>>> import numpy as np
>>> import numpy.linalg as la
>>> np.set_printoptions(suppress=True, linewidth=120)
>>> A = np.load("sample16.npy")
>>> A
array([[-2,  1,  1,  0,  0, -2,  2],
       [ 0,  0, -1,  2, -2, -1,  1],
       [ 0,  0, -2, -2,  2, -1,  2],
       [ 0,  0,  0,  1, -2, -2, -1],
       [ 0,  0,  0,  0,  0,  2,  2],
       [ 0,  0,  0,  0,  0, -1, -2],
       [ 0,  0,  0,  0,  0,  0, -2]])
>>> def softmax(z):
...     e = np.exp(z - z.max(axis=-1, keepdims=True))
...     return e / e.sum(axis=-1, keepdims=True)
... 
>>> np.round(softmax(A).sum(axis=1), 3)
array([1., 1., 1., 1., 1., 1., 1.])
>>> S = A @ A.T / np.sqrt(7)
>>> np.round(softmax(S)[0] @ A, 3)
array([-1.891,  0.945,  0.887, -0.003, -0.007, -1.94 ,  1.942])
>>> rank = la.matrix_rank(A)
>>> rank
np.int64(6)
>>> ns = la.svd(A)[2][rank:].T
>>> ns.shape
(7, 1)
>>> np.allclose(A[:-1].T @ la.lstsq(A[:-1].T, A[-1])[0], A[-1])
True
>>> np.unique(A.round(6), axis=0).shape
(7, 7)
>>> la.lstsq(A[:-1].T, A[-1])[2]
np.int32(6)
>>> vec = np.array([2, 0, -1, 0, -2, -1, 3])
>>> A @ (2 * vec)
array([  6,  18,  10,   6,   8, -10, -12])
>>> la.norm(A @ vec) <= la.norm(A, 2) * la.norm(vec) + 1e-9
np.True_
>>> A @ vec
array([ 3,  9,  5,  3,  4, -5, -6])
>>> X = np.load("arr.npy")
>>> X
array([[ 0.008, -7.974, -0.981, -0.975,  1.989],
       [ 0.015, -8.025, -1.016, -1.029,  2.032],
       [-2.009,  3.002,  0.951,  1.026, -0.96 ],
       [-1.996, -0.006,  1.024, -1.023,  1.996],
       [-0.028, -3.977, -0.019, -1.008,  1.989]])
>>> Uu, s, VT = la.svd(X)
>>> np.argmax(s[:-1] / (s[1:] + 1e-6)) + 1
np.int64(4)
>>> s.round(3)
array([13.091,  3.509,  1.762,  0.269,  0.002])
>>> M2 = Uu[:, :4] @ np.diag(s[:4]) @ VT[:4]
>>> np.round(la.norm(X - M2, 2), 3), np.round(s[4], 3)
(np.float64(0.002), np.float64(0.002))
>>> M2.round(3)
array([[ 0.008, -7.974, -0.982, -0.974,  1.99 ],
       [ 0.015, -8.025, -1.015, -1.03 ,  2.031],
       [-2.009,  3.002,  0.951,  1.026, -0.96 ],
       [-1.996, -0.006,  1.024, -1.023,  1.996],
       [-0.028, -3.977, -0.019, -1.008,  1.989]])
>>> la.matrix_rank(X, rtol=0.05)
np.int64(3)
>>> np.round(la.norm(X - M2) / la.norm(X), 3)
np.float64(0.0)
>>> la.matrix_rank(M2)
np.int64(4)
